% ipython --no-banner

In [1]: import numpy as np

In [2]: from numpy import linalg as LA

In [3]: np.set_printoptions(precision=2, suppress=True, linewidth=100, sign=" ")

In [4]: K = np.load("run7.npy")

In [5]: K
Out[5]: 
array([[-3,  0,  0,  0],
       [ 0, -2,  0,  0],
       [ 0,  0, -1,  0],
       [ 0,  0,  0,  1]])

In [6]: evals, vecs = LA.eigh(K)

In [7]: LA.eigvalsh(K + 3 * np.eye(4))
Out[7]: array([ 0.,  1.,  2.,  4.])

In [8]: LA.svd(K, compute_uv=False)
Out[8]: array([ 3.,  2.,  1.,  1.])

In [9]: vecs.T @ vecs
Out[9]: 
array([[ 1.,  0.,  0.,  0.],
       [ 0.,  1.,  0.,  0.],
       [ 0.,  0.,  1.,  0.],
       [ 0.,  0.,  0.,  1.]])

In [10]: vecs.T @ K @ vecs
Out[10]: 
array([[-3.,  0.,  0.,  0.],
       [ 0., -2.,  0.,  0.],
       [ 0.,  0., -1.,  0.],
       [ 0.,  0.,  0.,  1.]])

In [11]: evals, vecs = LA.eig(K)

In [12]: np.sort(LA.eigvals(K.T))
Out[12]: array([-3., -2., -1.,  1.])

In [13]: np.sort(LA.eigvals(K @ K))
Out[13]: array([ 1.,  1.,  4.,  9.])

In [14]: np.prod(evals)
Out[14]: np.float64(-6.0)

In [15]: x = np.array([-5, 5, 2, -2])

In [16]: y = K @ x

In [17]: b, lr = np.zeros(4), 1 / LA.norm(K, 2) ** 2

In [18]: for i in range(25):
    ...:     b -= lr * K.T @ (K @ b - y)
    ...:     if i % 5 == 0: print(i, round(LA.norm(K @ b - y), 2))
    ...: 
0 6.1
5 1.43
10 0.77
15 0.43
20 0.24

In [19]: round(float(LA.cond(K)), 2)
Out[19]: 3.0

In [20]: rng = np.random.default_rng(2938)

In [21]: labels = rng.permutation(4)

In [22]: A2 = K[:, labels] * rng.choice([-1, 1], 4)

In [23]: A2
Out[23]: 
array([[ 0,  0, -3,  0],
       [-2,  0,  0,  0],
       [ 0,  0,  0, -1],
       [ 0,  1,  0,  0]])

In [24]: left, _, VT = LA.svd(K.T @ A2)

In [25]: left @ VT
Out[25]: 
array([[ 0.,  0.,  1.,  0.],
       [ 1.,  0.,  0.,  0.],
       [ 0.,  0.,  0.,  1.],
       [ 0.,  1.,  0.,  0.]])
